$ python -q
>>> import numpy as np
>>> from numpy import linalg as LA
>>> np.set_printoptions(precision=1, suppress=True, linewidth=160, floatmode="fixed")
>>> rd = lambda a: np.round(a, 1) + 0
>>> Y = np.array([[-2, -2, -2, 1, 2, 0, 0, -2, 1, 2],
...     [0, 2, -1, -2, 0, 0, -2, -2, -2, 1]])
>>> X = Y.T @ Y
>>> X
array([[ 4,  4,  4, -2, -4,  0,  0,  4, -2, -4],
       [ 4,  8,  2, -6, -4,  0, -4,  0, -6, -2],
       [ 4,  2,  5,  0, -4,  0,  2,  6,  0, -5],
       [-2, -6,  0,  5,  2,  0,  4,  2,  5,  0],
       [-4, -4, -4,  2,  4,  0,  0, -4,  2,  4],
       [ 0,  0,  0,  0,  0,  0,  0,  0,  0,  0],
       [ 0, -4,  2,  4,  0,  0,  4,  4,  4, -2],
       [ 4,  0,  6,  2, -4,  0,  4,  8,  2, -6],
       [-2, -6,  0,  5,  2,  0,  4,  2,  5,  0],
       [-4, -2, -5,  0,  4,  0, -2, -6,  0,  5]])
>>> Uu, s, Vt = LA.svd(X)
>>> evecs = Vt[:(s > 1e-8).sum()]
>>> rng = np.random.default_rng(1204)
>>> x0 = X[8] + 4 * X[6] + rng.integers(2) * np.eye(10)[1]
>>> x0
array([ -2.0, -21.0,   8.0,  21.0,   2.0,   0.0,  20.0,  18.0,  21.0,  -8.0])
>>> LA.matrix_rank(np.vstack([X, x0]))
np.int64(3)
>>> rd(np.diag(evecs.T @ evecs))
array([0.2, 0.3, 0.2, 0.2, 0.2, 0.0, 0.2, 0.3, 0.2, 0.2])
>>> np.allclose(evecs.T @ evecs @ x0, x0)
False
>>> rd(LA.norm(x0 - evecs.T @ evecs @ x0))
np.float64(0.8)
>>> evals, evecs = LA.eigh(X)
>>> np.unique(evals.round(6) + 0, return_counts=True)[1]
array([8, 1, 1])
>>> rd(evecs.T @ X @ evecs)
array([[ 0.0,  0.0,  0.0,  0.0,  0.0,  0.0,  0.0,  0.0,  0.0,  0.0],
       [ 0.0,  0.0,  0.0,  0.0,  0.0,  0.0,  0.0,  0.0,  0.0,  0.0],
       [ 0.0,  0.0,  0.0,  0.0,  0.0,  0.0,  0.0,  0.0,  0.0,  0.0],
       [ 0.0,  0.0,  0.0,  0.0,  0.0,  0.0,  0.0,  0.0,  0.0,  0.0],
       [ 0.0,  0.0,  0.0,  0.0,  0.0,  0.0,  0.0,  0.0,  0.0,  0.0],
       [ 0.0,  0.0,  0.0,  0.0,  0.0,  0.0,  0.0,  0.0,  0.0,  0.0],
       [ 0.0,  0.0,  0.0,  0.0,  0.0,  0.0,  0.0,  0.0,  0.0,  0.0],
       [ 0.0,  0.0,  0.0,  0.0,  0.0,  0.0,  0.0,  0.0,  0.0,  0.0],
       [ 0.0,  0.0,  0.0,  0.0,  0.0,  0.0,  0.0,  0.0, 22.0,  0.0],
       [ 0.0,  0.0,  0.0,  0.0,  0.0,  0.0,  0.0,  0.0,  0.0, 26.0]])
>>> rd(evecs @ np.diag(evals) @ evecs.T)
array([[ 4.0,  4.0,  4.0, -2.0, -4.0,  0.0,  0.0,  4.0, -2.0, -4.0],
       [ 4.0,  8.0,  2.0, -6.0, -4.0,  0.0, -4.0,  0.0, -6.0, -2.0],
       [ 4.0,  2.0,  5.0,  0.0, -4.0,  0.0,  2.0,  6.0,  0.0, -5.0],
       [-2.0, -6.0,  0.0,  5.0,  2.0,  0.0,  4.0,  2.0,  5.0,  0.0],
       [-4.0, -4.0, -4.0,  2.0,  4.0,  0.0,  0.0, -4.0,  2.0,  4.0],
       [ 0.0,  0.0,  0.0,  0.0,  0.0,  0.0,  0.0,  0.0,  0.0,  0.0],
       [ 0.0, -4.0,  2.0,  4.0,  0.0,  0.0,  4.0,  4.0,  4.0, -2.0],
       [ 4.0,  0.0,  6.0,  2.0, -4.0,  0.0,  4.0,  8.0,  2.0, -6.0],
       [-2.0, -6.0,  0.0,  5.0,  2.0,  0.0,  4.0,  2.0,  5.0,  0.0],
       [-4.0, -2.0, -5.0,  0.0,  4.0,  0.0, -2.0, -6.0,  0.0,  5.0]])
>>> rd(evals)
array([ 0.0,  0.0,  0.0,  0.0,  0.0,  0.0,  0.0,  0.0, 22.0, 26.0])
>>> np.abs(evecs[:, -1]).round(6).argmax()
np.int64(0)
>>> np.allclose(X[:-1].T @ LA.lstsq(X[:-1].T, X[-1])[0], X[-1])
True
>>> rd(np.trace(LA.pinv(X) @ X))
np.float64(2.0)
>>> LA.lstsq(X[:-1].T, X[-1])[2]
np.int32(2)
>>> try:
...     LA.inv(X)
... except LA.LinAlgError as e:
...     print(e)
... 
Singular matrix
>>> J = np.load("dump.npy")
>>> J
array([[ 3,  4,  5,  6,  7],
       [ 8,  9, 10, 11, 12],
       [13, 14, 15, 16, 17],
       [18, 19, 20, 21, 22],
       [23, 24, 25, 26, 27],
       [28, 29, 30, 31, 32],
       [33, 34, 35, 36, 37],
       [38, 39, 40, 41, 42]])
>>> Uu, s, Vt = LA.svd(J)
>>> evecs = Vt[:(s > 1e-8).sum()]
>>> x0 = J[5] + 2 * J[3] + rng.integers(2) * np.eye(5)[3]
>>> x0
array([64.0, 67.0, 70.0, 74.0, 76.0])
>>> rd(LA.norm(x0 - evecs.T @ evecs @ x0))
np.float64(0.8)
>>> rd(evecs.T @ evecs)
array([[ 0.6,  0.4,  0.2,  0.0, -0.2],
       [ 0.4,  0.3,  0.2,  0.1,  0.0],
       [ 0.2,  0.2,  0.2,  0.2,  0.2],
       [ 0.0,  0.1,  0.2,  0.3,  0.4],
       [-0.2,  0.0,  0.2,  0.4,  0.6]])
>>> np.allclose(evecs.T @ evecs @ x0, x0)
False
>>> rd(np.diag(evecs.T @ evecs))
array([0.6, 0.3, 0.2, 0.3, 0.6])
>>> LA.matrix_rank(np.vstack([J, x0]))
np.int64(3)
>>> rank = LA.matrix_rank(J)
>>> rank
np.int64(2)
>>> N = LA.svd(J)[2][rank:].T
>>> [int(LA.matrix_rank(J[:, :j + 1])) for j in range(5)]
[1, 2, 2, 2, 2]
>>> np.allclose(J @ N, 0)
True
>>> rd(J @ N)
array([[0.0, 0.0, 0.0],
       [0.0, 0.0, 0.0],
       [0.0, 0.0, 0.0],
       [0.0, 0.0, 0.0],
       [0.0, 0.0, 0.0],
       [0.0, 0.0, 0.0],
       [0.0, 0.0, 0.0],
       [0.0, 0.0, 0.0]])
>>> [int(LA.matrix_rank(J[:i])) for i in range(1, len(J) + 1)]
[1, 2, 2, 2, 2, 2, 2, 2]
>>> [int(LA.matrix_rank(np.delete(J, i, axis=0))) for i in range(8)]
[2, 2, 2, 2, 2, 2, 2, 2]
>>> LA.matrix_rank(J.T @ J), LA.matrix_rank(J @ J.T)
(np.int64(2), np.int64(2))
>>> w1 = np.array([[-1, 0, 2, -3, -1, -3],
...     [3, -3, -2, 0, 2, -2],
...     [0, -2, -2, -3, 1, -2],
...     [2, 0, 0, -2, 2, -2],
...     [3, -3, 3, 3, 1, 1]])
>>> coef = np.array([0, 2, 2, 1, -1, -3])
>>> H = np.maximum(J @ w1 + coef, 0)
>>> H
array([[ 42,   0,  11,   0,  28,   0],
       [ 77,   0,  16,   0,  53,   0],
       [112,   0,  21,   0,  78,   0],
       [147,   0,  26,   0, 103,   0],
       [182,   0,  31,   0, 128,   0],
       [217,   0,  36,   0, 153,   0],
       [252,   0,  41,   0, 178,   0],
       [287,   0,  46,   0, 203,   0]])
>>> Z = np.array([[8, 9, 6],
...     [-1, 6, 9],
...     [-5, -5, -8],
...     [-4, -1, -7],
...     [-8, 4, -6],
...     [-9, -1, 3]])
>>> w1 @ Z
array([[ 29, -17,  -4],
       [ 39,  29, -11],
       [ 34,   7,   7],
       [ 26,  30,   8],
       [-17,  -6, -57]])
>>> np.abs(np.diag(LA.qr(H)[1])) > 1e-9
array([ True, False,  True, False, False, False])
>>> np.unique(H.round(6), axis=0).shape
(8, 6)
>>> A = np.loadtxt("out3.csv", delimiter=",")
>>> A
array([[ 7.0, -4.0,  0.0,  0.0],
       [-5.0,  5.0,  0.0,  0.0],
       [ 7.0, -4.0,  0.0,  0.0],
       [-5.0,  5.0,  0.0,  0.0]])
>>> P = np.triu(np.array([[-2, -3, 0, 1], [-2, -3, -2, 2], [2, 2, 0, -1], [0, 1, -3, 2]]), 1) + np.eye(4)
>>> Y = P @ A @ LA.inv(P)
>>> rd(LA.det(Y))
np.float64(0.0)
>>> rd(np.poly(Y))
array([  1.0, -12.0,  15.0,   0.0,   0.0])
>>> np.trace(Y), np.trace(A)
(np.float64(12.0), np.float64(12.0))
>>> Y
array([[  17.0,   37.0,   74.0,  -17.0],
       [ -29.0,  -64.0, -128.0,   29.0],
       [  12.0,   27.0,   54.0,  -12.0],
       [  -5.0,  -10.0,  -20.0,    5.0]])
>>> P @ A - A @ P
array([[ 10.0,  11.0,  -8.0,   1.0],
       [-24.0,   3.0,  10.0,  -5.0],
       [  5.0,  16.0,  -8.0,   1.0],
       [  0.0, -15.0,  10.0,  -5.0]])
>>> Uu, s, Vt = LA.svd(A)
>>> rd(s)
array([15.0,  2.0,  0.0,  0.0])
>>> np.argmax(s[:-1] / (s[1:] + 1e-6)) + 1
np.int64(2)
>>> Y = Uu[:, :2] @ np.diag(s[:2]) @ Vt[:2]
>>> rd(np.abs(A - Y).max())
np.float64(0.0)
>>> LA.matrix_rank(A, rtol=0.05)
np.int64(2)
>>> LA.matrix_rank(Y)
np.int64(2)
>>> rd(Y)
array([[ 7.0, -4.0,  0.0,  0.0],
       [-5.0,  5.0,  0.0,  0.0],
       [ 7.0, -4.0,  0.0,  0.0],
       [-5.0,  5.0,  0.0,  0.0]])
>>> np.argsort(-LA.norm(Y, axis=0).round(6), kind="stable")[:3]
array([0, 1, 2])
>>> F = np.load("block7.npy")
>>> F
array([[ 1,  0,  0],
       [-2,  1,  0],
       [ 0, -3,  1]])
>>> P = np.triu(np.array([[2, 0, 1], [0, 2, 2], [3, 1, 3]]), 1) + np.eye(3)
>>> Y = P @ F @ LA.inv(P)
>>> LA.matrix_rank(Y)
np.int64(3)
>>> rd(LA.det(Y))
np.float64(1.0)
>>> feats = np.loadtxt("a.csv", delimiter=",")
>>> feats
array([[-3.0,  2.0,  0.0,  1.0],
       [ 0.0, -1.0,  0.0,  0.0],
       [ 0.0,  0.0,  0.0,  0.0],
       [ 0.0,  0.0,  0.0,  0.0],
       [ 3.0,  0.0,  3.0,  3.0]])
>>> rank = LA.matrix_rank(feats)
>>> rank
np.int64(3)
>>> N = LA.svd(feats)[2][rank:].T
>>> [int(LA.matrix_rank(feats[:i])) for i in range(1, len(feats) + 1)]
[1, 2, 2, 2, 3]
>>> rd(N @ N.T)
array([[ 0.0,  0.0, -0.2,  0.1],
       [ 0.0,  0.0,  0.0,  0.0],
       [-0.2,  0.0,  0.6, -0.5],
       [ 0.1,  0.0, -0.5,  0.3]])
>>> rd(feats @ N)
array([[0.0],
       [0.0],
       [0.0],
       [0.0],
       [0.0]])
>>> N.shape
(4, 1)
>>> np.allclose(feats @ N, 0)
True
>>> [int(LA.matrix_rank(np.delete(feats, i, axis=0))) for i in range(5)]
[2, 2, 3, 3, 2]
>>> np.unique(feats.round(6), axis=0).shape
(4, 4)
>>> rd(np.trace(LA.pinv(feats) @ feats))
np.float64(3.0)
>>> rd(feats @ LA.pinv(feats) @ feats)
array([[-3.0,  2.0,  0.0,  1.0],
       [ 0.0, -1.0,  0.0,  0.0],
       [ 0.0,  0.0,  0.0,  0.0],
       [ 0.0,  0.0,  0.0,  0.0],
       [ 3.0,  0.0,  3.0,  3.0]])
>>> try:
...     LA.inv(feats)
... except LA.LinAlgError as e:
...     print(repr(e))
... 
LinAlgError('Last 2 dimensions of the array must be square')
>>> LA.lstsq(feats[:-1].T, feats[-1])[2]
np.int32(2)
>>> Uu, s, Vt = LA.svd(feats)
>>> evecs = Vt[:(s > 1e-8).sum()]
>>> x0 = feats[0] + 5 * feats[2] + rng.integers(2) * np.eye(4)[3]
>>> x0
array([-3.0,  2.0,  0.0,  2.0])
>>> np.allclose(evecs.T @ evecs @ x0, x0)
False
>>> rd(LA.norm(x0 - evecs.T @ evecs @ x0))
np.float64(0.6)
>>> rd(evecs.T @ evecs)
array([[ 1.0,  0.0,  0.2, -0.1],
       [ 0.0,  1.0,  0.0,  0.0],
       [ 0.2,  0.0,  0.4,  0.5],
       [-0.1,  0.0,  0.5,  0.7]])
>>> LA.matrix_rank(feats, rtol=0.1)
np.int64(3)
>>> M = np.loadtxt("x.csv", delimiter=",")
>>> M
array([[ -2.5,  -7.6,  -3.2,  -8.1,  14.4,  -3.5,   1.9,  -8.2],
       [ -3.1,  -6.2,  -3.0,  -7.9,  14.0,  -4.2,   1.0,  -9.1],
       [ -3.4,  -5.5,  -3.0,  -7.8,  13.9,  -4.2,   1.0,  -9.3],
       [ -3.3,  -6.3,  -2.2,  -8.1,  12.1,  -4.0,   0.3,  -8.2],
       [  3.3, -10.8,  -5.5, -11.4,  -2.0,   5.9,  11.8,  -5.8],
       [ -3.1,  -5.4,  -3.4,  -8.1,  14.9,  -4.3,   1.2,  -8.9],
       [ -3.7,  -6.2,  -4.1,  -8.3,  14.1,  -4.5,   1.9,  -7.5],
       [  3.6, -11.7,  -5.1,  -9.9,  -1.7,   9.7,   9.7,  -6.4],
       [  3.9, -12.8,  -5.3, -12.0,  -0.3,   8.5,  10.6,  -6.6],
       [ -3.0,  -6.3,  -3.1,  -8.2,  15.8,  -2.9,  -0.1,  -9.5],
       [  8.5,   0.1,  -4.6,   1.4,   7.5, -21.5,   0.4,  -7.1],
       [  2.5, -11.6,  -6.2, -15.2,  -3.7,   8.6,  10.0,  -5.8],
       [  3.7, -11.6,  -4.9, -12.1,  -2.5,   9.0,   9.6,  -5.9],
       [  4.3, -11.8,  -3.9, -10.7,  -1.2,   8.5,   9.3,  -4.0]])
>>> Y = np.c_[M[:, :4] @ np.array([[1, 4, 8, 6], [9, 3, 3, 0], [7, 2, 0, 5], [0, 0, 1, 9]]), np.array([-2, 1, 1, 2, 2, 2, 2, -1, -1, -1, -2, -2, 2, 0])]
>>> rd(Y)
array([[ -93.3,  -39.2,  -50.9, -103.9,   -2.0],
       [ -79.9,  -37.0,  -51.3, -104.7,    1.0],
       [ -73.9,  -36.1,  -51.5, -105.6,    1.0],
       [ -75.4,  -36.5,  -53.4, -103.7,    2.0],
       [-132.4,  -30.2,  -17.4, -110.3,    2.0],
       [ -75.5,  -35.4,  -49.1, -108.5,    2.0],
       [ -88.2,  -41.6,  -56.5, -117.4,    2.0],
       [-137.4,  -30.9,  -16.2,  -93.0,   -1.0],
       [-148.4,  -33.4,  -19.2, -111.1,   -1.0],
       [ -81.4,  -37.1,  -51.1, -107.3,   -1.0],
       [ -22.8,   25.1,   69.7,   40.6,   -2.0],
       [-145.3,  -37.2,  -30.0, -152.8,   -2.0],
       [-135.0,  -29.8,  -17.3, -111.2,    2.0],
       [-129.2,  -26.0,  -11.7,  -90.0,    0.0]])
>>> rd(LA.lstsq(M, Y[:, 0])[0])
array([1.0, 9.0, 7.0, 0.0, 0.0, 0.0, 0.0, 0.0])
>>> LA.matrix_rank(np.c_[M, Y])
np.int64(9)
>>> rd(LA.norm(Y - M @ LA.lstsq(M, Y)[0], axis=0))
array([0.0, 0.0, 0.0, 0.0, 4.4])
